$ python3 -q
>>> import numpy as np
>>> import numpy.linalg as la
>>> np.set_printoptions(precision=2, suppress=True, linewidth=200, legacy="1.25")
>>> feats = np.loadtxt("test0.csv", delimiter=",")
>>> feats.round(2) + 0
array([[ 0.86,  0.  , -0.06,  0.05, -0.19,  0.12, -0.02,  0.25],
       [ 0.  ,  0.99, -0.04, -0.02, -0.06, -0.03,  0.02, -0.02],
       [-0.06, -0.04,  0.77, -0.11, -0.36, -0.12,  0.1 , -0.04],
       [ 0.05, -0.02, -0.11,  0.89, -0.12, -0.15,  0.08, -0.19],
       [-0.19, -0.06, -0.36, -0.12,  0.34, -0.08,  0.12,  0.14],
       [ 0.12, -0.03, -0.12, -0.15, -0.08,  0.76,  0.11, -0.34],
       [-0.02,  0.02,  0.1 ,  0.08,  0.12,  0.11,  0.94,  0.12],
       [ 0.25, -0.02, -0.04, -0.19,  0.14, -0.34,  0.12,  0.44]])
>>> U, sigma, Vh = la.svd(feats)
>>> sigma.round(2) + 0
array([1., 1., 1., 1., 1., 1., 0., 0.])
>>> other = U[:, :6] @ np.diag(sigma[:6]) @ Vh[:6]
>>> np.round(la.norm(feats - other) / la.norm(feats), 2)
0.0
>>> other.round(2) + 0
array([[ 0.86,  0.  , -0.06,  0.05, -0.19,  0.12, -0.02,  0.25],
       [ 0.  ,  0.99, -0.04, -0.02, -0.06, -0.03,  0.02, -0.02],
       [-0.06, -0.04,  0.77, -0.11, -0.36, -0.12,  0.1 , -0.04],
       [ 0.05, -0.02, -0.11,  0.89, -0.12, -0.15,  0.08, -0.19],
       [-0.19, -0.06, -0.36, -0.12,  0.34, -0.08,  0.12,  0.14],
       [ 0.12, -0.03, -0.12, -0.15, -0.08,  0.76,  0.11, -0.34],
       [-0.02,  0.02,  0.1 ,  0.08,  0.12,  0.11,  0.94,  0.12],
       [ 0.25, -0.02, -0.04, -0.19,  0.14, -0.34,  0.12,  0.44]])
>>> la.matrix_rank(feats, rtol=0.05)
6
>>> round(np.abs(feats - other).max(), 2)
0.0
>>> la.cond(feats) > 100
True
>>> evals, evecs = la.eigh(feats)
>>> x = np.array([0, 1, 1, 1, 0, 0, 2, 2])
>>> np.round(evecs * np.maximum(evals, 0) @ evecs.T, 2) + 0
array([[ 0.86,  0.  , -0.06,  0.05, -0.19,  0.12, -0.02,  0.25],
       [ 0.  ,  0.99, -0.04, -0.02, -0.06, -0.03,  0.02, -0.02],
       [-0.06, -0.04,  0.77, -0.11, -0.36, -0.12,  0.1 , -0.04],
       [ 0.05, -0.02, -0.11,  0.89, -0.12, -0.15,  0.08, -0.19],
       [-0.19, -0.06, -0.36, -0.12,  0.34, -0.08,  0.12,  0.14],
       [ 0.12, -0.03, -0.12, -0.15, -0.08,  0.76,  0.11, -0.34],
       [-0.02,  0.02,  0.1 ,  0.08,  0.12,  0.11,  0.94,  0.12],
       [ 0.25, -0.02, -0.04, -0.19,  0.14, -0.34,  0.12,  0.44]])
>>> np.round(evecs * np.abs(evals) @ evecs.T, 2) + 0
array([[ 0.86,  0.  , -0.06,  0.05, -0.19,  0.12, -0.02,  0.25],
       [ 0.  ,  0.99, -0.04, -0.02, -0.06, -0.03,  0.02, -0.02],
       [-0.06, -0.04,  0.77, -0.11, -0.36, -0.12,  0.1 , -0.04],
       [ 0.05, -0.02, -0.11,  0.89, -0.12, -0.15,  0.08, -0.19],
       [-0.19, -0.06, -0.36, -0.12,  0.34, -0.08,  0.12,  0.14],
       [ 0.12, -0.03, -0.12, -0.15, -0.08,  0.76,  0.11, -0.34],
       [-0.02,  0.02,  0.1 ,  0.08,  0.12,  0.11,  0.94,  0.12],
       [ 0.25, -0.02, -0.04, -0.19,  0.14, -0.34,  0.12,  0.44]])
>>> round(float(x @ feats @ x / (x @ x)), 2), round(float(evals[0]), 2), np.round(evals[-1], 2)
(0.78, -0.0, 1.0)
>>> x = np.array([2, 3, 2, 1, 2, 2, 2, 0])
>>> feats @ feats @ x
array([ 1.45,  2.74,  0.43,  0.31, -0.62,  1.33,  2.64,  0.02])
>>> la.eigvalsh(2 * feats - np.eye(8))
array([-1., -1.,  1.,  1.,  1.,  1.,  1.,  1.])
>>> round(float(np.trace(la.pinv(feats) @ feats)), 2)
6.0
>>> la.lstsq(feats[:-1].T, feats[-1])[2]
6
>>> mat = np.load("sample16.npy")
>>> mat
array([[ 7,  4,  7,  3, -5,  0,  0, -3,  0,  3,  4],
       [-1, -1,  3,  1, -1, -7,  0,  2,  6,  3,  1],
       [-1, -3,  0,  0, -2, -7, -4, -5,  3,  4,  4],
       [ 3, -4,  5,  1,  1, -4,  0, -1, -4,  0,  1],
       [-1,  2,  1,  2, -2, -4,  1,  0,  7,  3,  0],
       [ 0, -1, -2,  2, -1, -2,  0, -1,  3,  3,  0],
       [ 6, -8,  7,  2,  0, -6, -2, -7,  1,  0,  2],
       [-1,  1,  1,  2, -2, -2,  2,  1,  5,  3, -3],
       [ 2, -4,  5,  0, -1, -4, -2, -6, -5,  1,  1],
       [-1,  3,  3,  0, -1, -2,  1,  1,  4,  0,  0],
       [ 0,  0,  0,  0,  0,  0,  0,  0,  0,  0,  0],
       [ 7,  6, 10,  4, -6, -4,  4, -1, -3,  3, -1],
       [ 1, -3,  6,  2, -1, -2,  0,  0,  6,  3,  0],
       [ 2, -1,  1,  3, -5, -6, -4, -7, -2,  5,  4],
       [ 0, -3,  2, -1,  1, -3, -1,  2, -1,  0,  1],
       [ 5,  2,  4,  4, -3,  2, -2, -6, -1,  1,  5],
       [ 2, -4,  3,  7, -4, -4,  0, -7,  3,  0,  2],
       [ 1, -7,  5,  0, -1, -7, -6, -6,  4,  4,  7],
       [ 2, -3, 13, -3, -3, -5, -1,  1,  2,  3,  0],
       [ 2,  1,  1,  1, -3, -4,  2,  2,  4,  5, -1],
       [ 0, -8,  5, -5,  0, -9, -5, -3, -3, -2,  1]])
>>> proj = mat @ la.solve(mat.T @ mat, mat.T)
>>> np.round(np.trace(proj), 2)
11.0
>>> x = np.array([3, 0, 2, 2, 2, 0, 2, 0, 1, 1, 3])
>>> y = mat @ x
>>> c, lr = np.zeros(11), 1 / la.norm(mat, 2) ** 2
>>> for i in range(12):
...     c -= lr * mat.T @ (mat @ c - y)
...     if i % 2 == 0: print(i, round(la.norm(mat @ c - y), 2))
... 
0 45.77
2 31.99
4 26.87
6 24.08
8 22.03
10 20.36
>>> np.round(la.cond(mat), 2)
29.88
>>> c
array([ 2.01,  0.18,  2.04,  1.57, -0.41,  0.21,  0.49, -0.56,  0.83,  0.55,  0.98])
>>> arr = np.loadtxt("arr.csv", delimiter=",")
>>> arr
array([[0., 0., 1., 1., 0., 0., 0.],
       [0., 0., 1., 0., 0., 1., 0.],
       [1., 1., 0., 0., 0., 0., 0.],
       [1., 0., 0., 0., 1., 1., 1.],
       [0., 0., 0., 1., 0., 1., 1.],
       [0., 1., 0., 1., 1., 0., 0.],
       [0., 0., 0., 1., 1., 0., 0.]])
>>> O, evecs = la.qr(arr[:, :6])[0], la.qr(arr[:, 6:])[0]
>>> sigma = la.svd(O.T @ evecs, compute_uv=False)
>>> sigma
array([0.97])
>>> np.degrees(np.arccos(sigma.clip(0, 1)))
array([13.63])
>>> np.argwhere(np.triu(arr))
array([[0, 2],
       [0, 3],
       [1, 2],
       [1, 5],
       [3, 4],
       [3, 5],
       [3, 6],
       [4, 5],
       [4, 6]])
>>> np.trace(arr @ arr @ arr) // 6
2.0
>>> Lm = np.diag(arr.sum(axis=1)) - arr
>>> Lm
array([[ 2.,  0., -1., -1.,  0.,  0.,  0.],
       [ 0.,  2., -1.,  0.,  0., -1.,  0.],
       [-1., -1.,  2.,  0.,  0.,  0.,  0.],
       [-1.,  0.,  0.,  4., -1., -1., -1.],
       [ 0.,  0.,  0., -1.,  3., -1., -1.],
       [ 0., -1.,  0., -1., -1.,  3.,  0.],
       [ 0.,  0.,  0., -1., -1.,  0.,  2.]])
>>> la.matrix_rank(Lm)
6
>>> round(la.det(Lm[1:, 1:]))
37
>>> K = np.loadtxt("w.csv", delimiter=",")
>>> K
array([[-0.03,  1.05, -0.02, -0.02,  1.93,  0.92,  0.98,  0.03,  2.  ,  2.  ],
       [-0.03,  1.01,  0.05,  0.06,  1.99,  0.98,  1.06, -0.08,  2.05,  1.94],
       [ 0.02,  0.95,  0.1 , -0.02,  2.04,  1.07,  0.99,  0.04,  2.02,  2.05],
       [-0.02,  1.05, -0.04,  0.  ,  1.97,  0.99,  1.01,  0.04,  2.04,  2.01],
       [ 0.02,  1.03, -0.01,  0.08,  1.96,  1.02,  1.07, -0.01,  1.94,  2.03],
       [ 0.02,  0.98,  0.09, -0.07,  2.05,  1.09,  1.  ,  0.  ,  1.94,  1.94],
       [ 0.07,  0.96,  0.02, -0.01,  2.04,  1.  ,  1.04,  0.02,  1.94,  2.1 ],
       [ 0.  ,  1.16, -0.08,  0.08,  1.99,  0.91,  1.01,  0.  ,  1.97,  2.04],
       [-0.08,  0.91,  0.05,  0.04,  1.92,  0.95,  1.  , -0.03,  2.  ,  1.96],
       [ 0.01,  1.02,  0.06,  0.12,  1.9 ,  0.92,  0.92,  0.05,  1.95,  2.01],
       [ 0.02,  1.05,  0.04,  0.03,  2.05,  0.99,  0.99,  0.05,  2.  ,  1.95],
       [-0.03,  0.96, -0.09, -0.05,  1.95,  0.96,  1.06,  0.06,  1.98,  1.99],
       [-0.02,  0.96, -0.08,  0.06,  2.01,  0.97,  0.95,  0.  ,  1.96,  2.05],
       [ 0.01,  0.99,  0.02,  0.  ,  1.98,  1.1 ,  0.99, -0.06,  2.08,  2.03],
       [ 0.09,  0.96,  0.05,  0.1 ,  2.06,  1.05,  0.95,  0.01,  1.95,  2.13],
       [ 0.06,  1.04, -0.02,  0.03,  1.93,  0.98,  1.01,  0.  ,  2.03,  2.03],
       [-0.06,  1.03,  0.05, -0.01,  1.94,  1.03,  0.99,  0.  ,  2.16,  2.02],
       [ 2.07,  1.99,  0.98,  1.  ,  1.02,  2.04,  0.98,  0.97,  0.88, -0.06],
       [ 2.02,  2.06,  1.01,  1.02,  0.96,  2.08,  1.04,  0.94,  0.98,  0.05],
       [ 1.94,  1.88,  1.03,  1.05,  1.  ,  1.93,  0.98,  0.97,  0.91,  0.09],
       [ 2.01,  2.04,  1.  ,  1.07,  1.02,  1.96,  1.01,  0.92,  1.02, -0.14],
       [ 1.99,  1.95,  1.02,  1.  ,  0.99,  1.89,  1.06,  1.02,  1.07, -0.01],
       [ 1.91,  1.99,  0.99,  1.04,  1.09,  1.96,  0.97,  1.  ,  0.93, -0.07],
       [ 2.08,  2.  ,  0.95,  0.95,  1.03,  2.05,  1.05,  1.03,  1.03,  0.  ],
       [ 2.  ,  2.03,  0.95,  0.97,  0.96,  2.05,  0.87,  0.98,  1.06,  0.  ],
       [ 2.06,  2.02,  1.01,  0.94,  1.01,  1.98,  1.01,  0.97,  0.95, -0.06],
       [ 1.98,  2.04,  0.94,  0.88,  1.09,  2.  ,  0.92,  0.99,  1.05,  0.06],
       [ 1.95,  2.05,  1.16,  1.01,  1.01,  1.93,  0.98,  1.  ,  0.96,  0.17],
       [ 1.93,  2.01,  1.07,  0.95,  1.09,  2.01,  0.94,  1.02,  1.05,  0.04],
       [ 2.  ,  1.98,  0.98,  1.07,  0.98,  2.07,  1.  ,  1.02,  1.05,  0.03],
       [ 2.08,  1.95,  0.99,  1.03,  0.97,  2.01,  0.93,  1.02,  1.05, -0.02],
       [ 1.96,  1.96,  1.04,  1.02,  1.05,  1.93,  1.04,  1.04,  1.11,  0.04],
       [ 2.04,  2.05,  0.96,  0.99,  1.07,  2.03,  0.99,  1.01,  1.01,  0.04],
       [ 2.  ,  1.98,  0.99,  0.99,  1.02,  1.98,  1.03,  0.98,  1.01, -0.01]])
>>> Xs = K - K.mean(axis=1)
Traceback (most recent call last):
  File "<python-input-47>", line 1, in <module>
    Xs = K - K.mean(axis=1)
         ~~^~~~~~~~~~~~~~~~
ValueError: operands could not be broadcast together with shapes (34,10) (34,) 
>>> Xs = K - K.mean(axis=0)
>>> U, sigma, Vh = la.svd(Xs, full_matrices=False)
>>> np.round(sigma ** 2 / (sigma ** 2).sum(), 2) + 0
array([0.99, 0.  , 0.  , 0.  , 0.  , 0.  , 0.  , 0.  , 0.  , 0.  ])
>>> np.round(Xs.mean(axis=0), 2) + 0
array([0., 0., 0., 0., 0., 0., 0., 0., 0., 0.])
>>> np.searchsorted(np.cumsum(sigma ** 2) / (sigma ** 2).sum(), 0.9) + 1
1
